In [1]: import numpy as np

In [2]: np.set_printoptions(precision=3, suppress=True, linewidth=160)

In [3]: E = np.loadtxt("out18.csv", delimiter=",")

In [4]: print(E)
[[ 29.002  40.929 -19.19   20.003 -22.743]
 [ 37.022  34.904  43.831 -37.108  23.005]
 [ 57.998  51.132  40.973 -37.071  12.975]
 [ 21.954  46.008  21.998  -8.136  13.898]]

In [5]: print(np.argsort(-np.linalg.norm(E, axis=0).round(6), kind="stable")[:3])
[1 0 2]

In [6]: print([round(float(x), 3) for x in np.linalg.svd(E, compute_uv=False)[:3]])
[135.907, 62.339, 20.074]

In [7]: print(round(np.linalg.norm(E, 2) / np.linalg.norm(E), 3))
0.901

In [8]: print(np.linalg.cond(E) > 100)
True

In [9]: print(np.linalg.matrix_rank(E, rtol=0.1))
3

In [10]: U, sv, vt = np.linalg.svd(E)

In [11]: print(np.argmax(sv[:-1] / (sv[1:] + 1e-6)) + 1)
3

In [12]: A2 = U[:, :3] @ np.diag(sv[:3]) @ vt[:3]

In [13]: print(np.round(np.abs(E - A2).max(), 3))
0.117

In [14]: print(np.linalg.matrix_rank(A2))
3

In [15]: print(np.linalg.matrix_rank(E, rtol=0.05))
3

In [16]: t = np.radians(120)

In [17]: Rm = np.eye(5)

In [18]: Rm[0, 0] = Rm[4, 4] = np.cos(t)

In [19]: Rm[0, 4], Rm[4, 0] = -np.sin(t), np.sin(t)

In [20]: print(Rm)
[[-0.5    0.     0.     0.    -0.866]
 [ 0.     1.     0.     0.     0.   ]
 [ 0.     0.     1.     0.     0.   ]
 [ 0.     0.     0.     1.     0.   ]
 [ 0.866  0.     0.     0.    -0.5  ]]

In [21]: A2 = E @ Rm.T

In [22]: print(A2)
[[  5.195  40.929 -19.19   20.003  36.488]
 [-38.434  34.904  43.831 -37.108  20.559]
 [-40.236  51.132  40.973 -37.071  43.74 ]
 [-23.013  46.008  21.998  -8.136  12.064]]

In [23]: print(np.abs(A2 - E).max(axis=0))
[98.234  0.     0.     0.    59.231]

In [24]: print(np.allclose(E @ E.T, A2 @ A2.T))
True

In [25]: print(np.allclose(np.linalg.norm(E, axis=1), np.linalg.norm(A2, axis=1)))
True

In [26]: w1 = np.array([[2, -2, 3, -2, 3],
    ...:     [0, 3, -2, 3, 2],
    ...:     [1, 0, 1, -2, 3],
    ...:     [-2, -2, 0, -1, 0],
    ...:     [1, 0, -1, -2, 2]])

In [27]: b = np.array([2, 0, 1, 1, 3])

In [28]: H = np.maximum(A2 @ w1 + b, 0)

In [29]: print((H > 0).mean(axis=0))
[0.75 1.   0.   1.   1.  ]

In [30]: print((H > 0).astype(int))
[[0 1 0 1 1]
 [1 1 0 1 1]
 [1 1 0 1 1]
 [1 1 0 1 1]]

In [31]: print(np.linalg.matrix_rank(H))
4

In [32]: Z = np.array([[-3, -3], [-3, -2], [2, 2], [-1, -2], [0, -3]])

In [33]: print(w1 @ Z)
[[  8  -1]
 [-16 -22]
 [  1  -6]
 [ 13  12]
 [ -3  -7]]

In [34]: print(H @ Z)
[[ -275.971  -609.925]
 [-1049.51  -1274.976]
 [-1267.692 -1647.063]
 [ -744.952 -1017.987]]

In [35]: print((H @ Z).round(6).argmax(axis=1))
[0 0 0 0]
